$ python3 -q
>>> import numpy as np
>>> np.set_printoptions(suppress=True, linewidth=100)
>>> M = np.array([[9, 6, -3, 4, 4, 6, 7, 8, -1, 8, -3],
...     [2, 6, -4, 8, 8, -7, -4, 7, -9, -6, 7],
...     [8, -6, 5, 7, 1, -6, 2, -3, 4, 8, 5],
...     [-9, 0, 3, -5, -8, -4, -8, 3, -2, -1, 3],
...     [-2, -8, -3, 8, -1, -7, -2, 4, -3, 0, 7],
...     [3, 4, -5, 0, -6, -6, 7, 2, 0, -2, 7],
...     [-2, -2, 5, 1, 7, -3, -4, -1, 9, -2, -3],
...     [0, 2, 0, -6, 9, 7, -6, -7, -3, -9, 0],
...     [-7, -1, -1, 4, -2, 1, 5, -1, 5, -5, 7],
...     [-2, 2, -3, -4, -8, -2, -5, -9, -9, -4, 0],
...     [-4, 5, -6, -3, 8, -4, 0, 6, 0, 6, -3]])
>>> print(M)
[[ 9  6 -3  4  4  6  7  8 -1  8 -3]
 [ 2  6 -4  8  8 -7 -4  7 -9 -6  7]
 [ 8 -6  5  7  1 -6  2 -3  4  8  5]
 [-9  0  3 -5 -8 -4 -8  3 -2 -1  3]
 [-2 -8 -3  8 -1 -7 -2  4 -3  0  7]
 [ 3  4 -5  0 -6 -6  7  2  0 -2  7]
 [-2 -2  5  1  7 -3 -4 -1  9 -2 -3]
 [ 0  2  0 -6  9  7 -6 -7 -3 -9  0]
 [-7 -1 -1  4 -2  1  5 -1  5 -5  7]
 [-2  2 -3 -4 -8 -2 -5 -9 -9 -4  0]
 [-4  5 -6 -3  8 -4  0  6  0  6 -3]]
>>> A2 = M / np.sqrt((M ** 2).mean(axis=1, keepdims=True))
>>> print(np.linalg.matrix_rank(M - M.mean(axis=1, keepdims=True)))
10
>>> print(np.round(np.linalg.norm(A2, axis=1), 1))
[3.3 3.3 3.3 3.3 3.3 3.3 3.3 3.3 3.3 3.3 3.3]
>>> A2 = np.array([[1, 1], [1, -1]])
>>> rng = np.random.default_rng(60850)
>>> X = np.kron(A2, np.kron(A2, A2))[rng.permutation(8)][:9]
>>> print(X)
[[ 1  1  1  1  1  1  1  1]
 [ 1  1 -1 -1  1  1 -1 -1]
 [ 1 -1  1 -1  1 -1  1 -1]
 [ 1  1 -1 -1 -1 -1  1  1]
 [ 1 -1  1 -1 -1  1 -1  1]
 [ 1  1  1  1 -1 -1 -1 -1]
 [ 1 -1 -1  1 -1  1  1 -1]
 [ 1 -1 -1  1  1 -1 -1  1]]
>>> vec = np.array([-1, 3, 3, 2, -3, -3, 0, 3])
>>> y = X @ vec
>>> beta, lr = np.zeros(8), 1 / np.linalg.norm(X, 2) ** 2
>>> for i in range(5):
...     beta -= lr * X.T @ (X @ beta - y)
...     if i % 1 == 0: print(i, round(np.linalg.norm(X @ beta - y), 1))
... 
0 0.0
1 0.0
2 0.0
3 0.0
4 0.0
>>> print(round(float(np.linalg.cond(X)), 1))
1.0
